>>> import numpy as np
>>> import numpy.linalg as la
>>> np.set_printoptions(suppress=True, linewidth=160)
>>> rnd = lambda a: np.round(a, 1) + 0
>>> arr = np.loadtxt("test19.csv", delimiter=",")
>>> arr
array([[-0.6,  0.4,  3.5,  2.4, -0.8, -0.8],
       [-1.8, -0.2,  2.7,  2.3, -1.4, -1.5],
       [-1.3, -0.1,  2.8,  1.5, -1.3, -1.3],
       [-0.9,  0.1,  2.9,  1.9, -0.9, -0.8],
       [-1.1, -0.1,  2.7,  2. , -1.1, -0.8],
       [-1.3, -0.2,  3.3,  2.2, -1.2, -0.7],
       [-1.2, -0.4,  3.5,  1.5, -1. , -0.9],
       [-1.2, -0.2,  2.9,  1.7, -0.9, -1.3],
       [-0.8, -0.1,  3.1,  2. , -1.2, -1.5],
       [-0.8,  0.4,  3.1,  2.4, -0.9, -1.1],
       [-1.6, -0.2,  3. ,  2.4, -1. , -0.8],
       [ 3.1,  3.5,  0.7,  1.2, -2.4,  3. ],
       [ 2.7,  3. ,  1. ,  0.9, -1.7,  3.1],
       [ 2.9,  2.8,  1.2,  0.7, -2. ,  3.1],
       [ 3.3,  2.8,  0.8,  0.6, -1.5,  3.3],
       [ 3.4,  2.7,  1.1,  0.5, -2.2,  3.1],
       [ 2.2,  2.3,  0.6,  1.4, -2.8,  2.8],
       [ 3.1,  3.4,  1. ,  1.6, -1.5,  2.9],
       [ 3. ,  3.5,  1.2,  1.4, -1.9,  3. ],
       [ 3.4,  3. ,  0.9,  0.5, -2.2,  2.6],
       [ 3.3,  2.5,  0.5,  0.3, -2.1,  3. ],
       [ 3.4,  2.6,  1.4,  0.5, -1.7,  2.3]])
>>> f = np.array([3, 5, 0])
>>> rnd(np.cross(arr[13, :3], arr[9, :3]))
array([  8.2, -10. ,   3.4])
>>> rnd(np.convolve(arr[13], f))
array([ 8.7, 22.9, 17.6,  8.1, -2.5, -0.7, 15.5,  0. ])
>>> rnd(np.correlate(arr[13], arr[9], "full"))
array([-3.2, -5.7,  3.1, 13.9, 14.3,  2.6, -7.2,  0.6,  8.3,  2.8, -2.5])
>>> dist = la.norm(arr[:, None] - arr[None], axis=-1)
>>> dist.mean(axis=1).argmax()
np.int64(1)
>>> print(la.matrix_rank(dist ** 2))
8
>>> np.unravel_index(dist.round(6).argmax(), dist.shape)
(np.int64(1), np.int64(14))
>>> Ac = arr - arr.mean(axis=0)
>>> U, sigma, Vh = la.svd(Ac, full_matrices=False)
>>> (np.sign(U[:, 0]) == np.sign(U[0, 0])).astype(int)
array([1, 1, 1, 1, 1, 1, 1, 1, 1, 1, 1, 0, 0, 0, 0, 0, 0, 0, 0, 0, 0, 0])
>>> print(rnd(sigma ** 2 / (sigma ** 2).sum()))
[1. 0. 0. 0. 0. 0.]
>>> z = arr[:, 2] > np.median(arr[:, 2])
>>> f = arr[z].mean(axis=0) - arr[~z].mean(axis=0)
>>> z.astype(int)
array([1, 1, 1, 1, 1, 1, 1, 1, 1, 1, 1, 0, 0, 0, 0, 0, 0, 0, 0, 0, 0, 0])
>>> np.argsort(-np.abs(f).round(6), kind="stable")
array([0, 5, 1, 2, 3, 4])
>>> (((arr - arr.mean(axis=0)) @ f > 0) == z).mean()
np.float64(1.0)
>>> rng = np.random.default_rng(79747)
>>> z = rng.permutation(6)
>>> other = arr[:, z] * rng.choice([-1, 1], 6)
>>> print(other)
[[ 2.4  0.6  3.5  0.8 -0.4 -0.8]
 [ 2.3  1.8  2.7  1.4  0.2 -1.5]
 [ 1.5  1.3  2.8  1.3  0.1 -1.3]
 [ 1.9  0.9  2.9  0.9 -0.1 -0.8]
 [ 2.   1.1  2.7  1.1  0.1 -0.8]
 [ 2.2  1.3  3.3  1.2  0.2 -0.7]
 [ 1.5  1.2  3.5  1.   0.4 -0.9]
 [ 1.7  1.2  2.9  0.9  0.2 -1.3]
 [ 2.   0.8  3.1  1.2  0.1 -1.5]
 [ 2.4  0.8  3.1  0.9 -0.4 -1.1]
 [ 2.4  1.6  3.   1.   0.2 -0.8]
 [ 1.2 -3.1  0.7  2.4 -3.5  3. ]
 [ 0.9 -2.7  1.   1.7 -3.   3.1]
 [ 0.7 -2.9  1.2  2.  -2.8  3.1]
 [ 0.6 -3.3  0.8  1.5 -2.8  3.3]
 [ 0.5 -3.4  1.1  2.2 -2.7  3.1]
 [ 1.4 -2.2  0.6  2.8 -2.3  2.8]
 [ 1.6 -3.1  1.   1.5 -3.4  2.9]
 [ 1.4 -3.   1.2  1.9 -3.5  3. ]
 [ 0.5 -3.4  0.9  2.2 -3.   2.6]
 [ 0.3 -3.3  0.5  2.1 -2.5  3. ]
 [ 0.5 -3.4  1.4  1.7 -2.6  2.3]]
>>> U, _, Vh = la.svd(arr.T @ other)
>>> print(rnd(U @ Vh))
[[ 0. -1.  0.  0.  0.  0.]
 [ 0.  0.  0.  0. -1.  0.]
 [ 0.  0.  1.  0.  0.  0.]
 [ 1.  0.  0.  0.  0.  0.]
 [ 0.  0.  0. -1.  0.  0.]
 [ 0.  0.  0.  0.  0.  1.]]
>>> rnd(la.lstsq(arr, other)[0])
array([[ 0., -1.,  0.,  0.,  0.,  0.],
       [ 0.,  0.,  0.,  0., -1.,  0.],
       [ 0.,  0.,  1.,  0.,  0.,  0.],
       [ 1.,  0.,  0.,  0.,  0.,  0.],
       [ 0.,  0.,  0., -1.,  0.,  0.],
       [ 0.,  0.,  0.,  0.,  0.,  1.]])
>>> z
array([3, 0, 2, 4, 1, 5])
>>> data = np.load("block8.npy")
>>> data
array([[ 5,  5,  2,  1,  0,  2],
       [-1,  2,  0, -5,  2,  3],
       [-1, -1,  2, -1,  2,  3]])
>>> G = data.T @ data
>>> np.diag(G)
array([27, 30,  8, 27,  8, 22])
>>> print((data @ data.T).shape)
(3, 3)
>>> la.matrix_rank(G)
np.int64(3)
>>> print(rnd(la.svd(data, compute_uv=False) ** 2))
[61.7 49.6 10.7]
>>> G
array([[ 27,  24,   8,  11,  -4,   4],
       [ 24,  30,   8,  -4,   2,  13],
       [  8,   8,   8,   0,   4,  10],
       [ 11,  -4,   0,  27, -12, -16],
       [ -4,   2,   4, -12,   8,  12],
       [  4,  13,  10, -16,  12,  22]])
>>> np.allclose(G, G.T)
True
>>> A = (rng.random((5, 5)) < 0.3) + np.eye(5)
>>> A /= A.sum(axis=1, keepdims=True)
>>> print(rnd(A))
[[0.3 0.  0.3 0.  0.3]
 [0.  0.7 0.  0.  0.3]
 [0.  0.  0.5 0.  0.5]
 [0.  0.  0.3 0.7 0. ]
 [0.  0.  0.  0.3 0.7]]
>>> def softmax(z):
...     e = np.exp(z - z.max(axis=-1, keepdims=True))
...     return e / e.sum(axis=-1, keepdims=True)
... 
>>> print(rnd(softmax(A[0])))
[0.2 0.2 0.2 0.2 0.2]
>>> scores = A @ A.T / np.sqrt(5)
>>> softmax(scores).round(6).argmax(axis=1)
array([0, 1, 2, 3, 4])
>>> rnd((A + A.T) / 2)
array([[0.3, 0. , 0.2, 0. , 0.2],
       [0. , 0.7, 0. , 0. , 0.2],
       [0.2, 0. , 0.5, 0.2, 0.2],
       [0. , 0. , 0.2, 0.7, 0.2],
       [0.2, 0.2, 0.2, 0.2, 0.7]])
>>> rnd(np.trace(A))
np.float64(2.8)
>>> rnd((A - A.T) / 2)
array([[ 0. ,  0. ,  0.2,  0. ,  0.2],
       [ 0. ,  0. ,  0. ,  0. ,  0.2],
       [-0.2,  0. ,  0. , -0.2,  0.2],
       [ 0. ,  0. ,  0.2,  0. , -0.2],
       [-0.2, -0.2, -0.2,  0.2,  0. ]])
>>> np.allclose(A @ A.T, A.T @ A)
False
>>> rnd(la.det(A))
np.float64(0.1)
>>> other = np.array([[5, 7, -7], [-9, -1, -4]])
>>> basis = np.kron(other, A)
>>> rnd(la.norm(basis, 2)), rnd(la.norm(other, 2) * la.norm(A, 2))
(np.float64(13.4), np.float64(13.4))
>>> basis.shape
(10, 15)
>>> P = np.triu(np.array([[5, 1, 4, 3, 0],
...     [4, 1, 3, 8, 5],
...     [6, 1, 6, 0, 2],
...     [9, 0, 2, 0, 2],
...     [8, 5, 9, 5, 2]]), 1) + np.eye(5)
>>> other = P @ A @ la.inv(P)
>>> la.matrix_rank(other)
np.int64(5)
>>> rnd(other)
array([[ 0.3,  0.3,  1. , -1.7,  2.3],
       [ 0. ,  0.7,  2.2,  1.7, -5.8],
       [ 0. ,  0. ,  0.5,  0.7, -0.5],
       [ 0. ,  0. ,  0.3,  1.3, -2. ],
       [ 0. ,  0. ,  0. ,  0.3,  0. ]])
>>> rnd(la.det(other))
np.float64(0.1)
>>> z = rng.permutation(5)
>>> z
array([3, 1, 4, 0, 2])
>>> other = A[z][:, z]
>>> rnd(other)
array([[0.7, 0. , 0. , 0. , 0.3],
       [0. , 0.7, 0.3, 0. , 0. ],
       [0.3, 0. , 0.7, 0. , 0. ],
       [0. , 0. , 0.3, 0.3, 0.3],
       [0. , 0. , 0.5, 0. , 0.5]])
>>> rnd(np.sort(np.abs(la.eigvals(other))))
array([0.3, 0.5, 0.5, 0.7, 1. ])
>>> E = np.loadtxt("a.csv", delimiter=",")
>>> E
array([[-1.2, -2.3,  0.7, -1.3],
       [-1.6,  2.3,  0.6,  0.9],
       [ 0.9, -0.7, -1.7, -2.2],
       [-0.5, -1.2, -0.6, -2.6],
       [ 2.4,  0.8,  0.7, -1.4],
       [-1. ,  2.6, -0.3, -1.1],
       [ 1.6, -0.1,  1.7,  1.9],
       [ 0.2, -0.2,  2.9, -0.7],
       [-0.4, -2.9, -0.1, -0.6],
       [ 1. , -2. , -1.1, -1.6],
       [ 2.8, -0.6, -0.6,  0.4],
       [ 0.9,  1.2,  1.7, -2. ],
       [-0.8,  1. ,  2.6,  0.8],
       [-1. , -1.8,  0.6,  2.2],
       [-0.8, -0.5, -2.8, -0.2],
       [ 0.1,  0.2, -0.6,  2.9],
       [-0.2,  1.8, -0.9, -2.2]])
>>> P = E @ la.solve(E.T @ E, E.T)
>>> rnd(P @ E[:, 0])
array([-1.2, -1.6,  0.9, -0.5,  2.4, -1. ,  1.6,  0.2, -0.4,  1. ,  2.8,  0.9, -0.8, -1. , -0.8,  0.1, -0.2])
>>> np.trace(P)
np.float64(4.0)
>>> print(np.allclose(P @ P, P))
True
>>> W0 = np.array([[0.3, -0.1, 0.7, -1.0],
...     [1.1, -0.7, 0.8, 0.3],
...     [2.3, 0.5, -0.1, 0.6],
...     [0.0, -1.3, -0.1, -2.1],
...     [0.9, -0.6, 0.7, 0.3],
...     [0.9, -0.5, 1.3, -0.4],
...     [0.2, 2.5, 0.9, 2.2],
...     [-1.4, 0.9, 0.9, 0.9],
...     [-1.2, -0.2, 1.1, -0.9],
...     [1.1, 1.8, 1.3, 1.4],
...     [0.5, 1.2, -0.7, 1.0]])
>>> W0[6] *= 3
>>> rnd(W0)
array([[ 0.3, -0.1,  0.7, -1. ],
       [ 1.1, -0.7,  0.8,  0.3],
       [ 2.3,  0.5, -0.1,  0.6],
       [ 0. , -1.3, -0.1, -2.1],
       [ 0.9, -0.6,  0.7,  0.3],
       [ 0.9, -0.5,  1.3, -0.4],
       [ 0.6,  7.5,  2.7,  6.6],
       [-1.4,  0.9,  0.9,  0.9],
       [-1.2, -0.2,  1.1, -0.9],
       [ 1.1,  1.8,  1.3,  1.4],
       [ 0.5,  1.2, -0.7,  1. ]])
>>> other = np.c_[W0[:, :2] @ np.array([[-7, -5], [-9, 1]]), np.array([8, 0, 9, 2, 2, 0, 4, 5, 8, 2, 2])]
>>> rnd(other)
array([[ -1.2,  -1.6,   8. ],
       [ -1.4,  -6.2,   0. ],
       [-20.6, -11. ,   9. ],
       [ 11.7,  -1.3,   2. ],
       [ -0.9,  -5.1,   2. ],
       [ -1.8,  -5. ,   0. ],
       [-71.7,   4.5,   4. ],
       [  1.7,   7.9,   5. ],
       [ 10.2,   5.8,   8. ],
       [-23.9,  -3.7,   2. ],
       [-14.3,  -1.3,   2. ]])
>>> print(rnd(la.norm(other - W0 @ la.lstsq(W0, other)[0], axis=0)))
[ 0.  0. 12.]
>>> la.matrix_rank(other)
np.int64(3)
>>> Ac = (other - other.mean(axis=0)) / other.std(axis=0)
>>> np.argwhere(np.abs(Ac) > 2)
array([[6, 0]])
>>> print(rnd(Ac.std(axis=0)))
[1. 1. 1.]
>>> coef = la.lstsq(np.delete(Ac, 2, axis=1), Ac[:, 2])[0]
>>> rnd(1 - np.var(Ac[:, 2] - np.delete(Ac, 2, axis=1) @ coef))
np.float64(0.0)
>>> rnd(coef)
array([0. , 0.2])
>>> np.abs(coef).argmax()
np.int64(1)
>>> vec = np.array([0, -3, -1, 3])
>>> rhs = W0 @ vec
>>> rnd(la.solve(W0.T @ W0, W0.T @ rhs))
array([ 0., -3., -1.,  3.])
>>> rnd(la.pinv(W0) @ W0)
array([[1., 0., 0., 0.],
       [0., 1., 0., 0.],
       [0., 0., 1., 0.],
       [0., 0., 0., 1.]])
>>> rhs = rhs + 0.3 * rng.normal(size=11)
>>> rnd(rhs)
array([-3.6,  2.4,  0.4, -2.3,  2.4, -1.1, -5.7, -1. , -2.9, -2.7,  0.1])
>>> coef, *_ = la.lstsq(W0, rhs)
>>> rnd(W0.T @ (rhs - W0 @ coef))
array([0., 0., 0., 0.])
>>> print(coef.round())
[-0. -3. -1.  3.]
>>> dist = la.norm(W0[:, None] - W0[None], axis=-1)
>>> rnd(dist[:5, :5])
array([[0. , 1.6, 2.7, 1.8, 1.5],
       [1.6, 0. , 1.9, 2.9, 0.2],
       [2.7, 1.9, 0. , 4. , 2. ],
       [1.8, 2.9, 4. , 0. , 2.8],
       [1.5, 0.2, 2. , 2.8, 0. ]])
>>> print(dist.mean(axis=1).argmax())
6
>>> rnd(la.norm(W0, axis=1))
array([ 1.3,  1.6,  2.4,  2.5,  1.3,  1.7, 10.4,  2.1,  1.9,  2.8,  1.8])
>>> other = W0 + rng.integers(-2, 3, (11, 1)) @ rng.integers(-2, 3, (1, 4))
>>> rnd(other)
array([[-3.7, -4.1,  0.7,  3. ],
       [-2.9, -4.7,  0.8,  4.3],
       [-1.7, -3.5, -0.1,  4.6],
       [ 2. ,  0.7, -0.1, -4.1],
       [-3.1, -4.6,  0.7,  4.3],
       [ 2.9,  1.5,  1.3, -2.4],
       [-3.4,  3.5,  2.7, 10.6],
       [ 0.6,  2.9,  0.9, -1.1],
       [ 2.8,  3.8,  1.1, -4.9],
       [-2.9, -2.2,  1.3,  5.4],
       [-3.5, -2.8, -0.7,  5. ]])
>>> la.matrix_rank(other - W0, tol=1e-8)
np.int64(1)
>>> np.abs(other - W0).sum(axis=1)
array([12., 12., 12.,  6., 12.,  6., 12.,  6., 12., 12., 12.])
>>> rnd(la.svd(other - W0, compute_uv=False))
array([20.5,  0. ,  0. ,  0. ])
>>> rnd(other - W0)
array([[-4., -4.,  0.,  4.],
       [-4., -4.,  0.,  4.],
       [-4., -4.,  0.,  4.],
       [ 2.,  2.,  0., -2.],
       [-4., -4.,  0.,  4.],
       [ 2.,  2.,  0., -2.],
       [-4., -4.,  0.,  4.],
       [ 2.,  2.,  0., -2.],
       [ 4.,  4.,  0., -4.],
       [-4., -4.,  0.,  4.],
       [-4., -4.,  0.,  4.]])
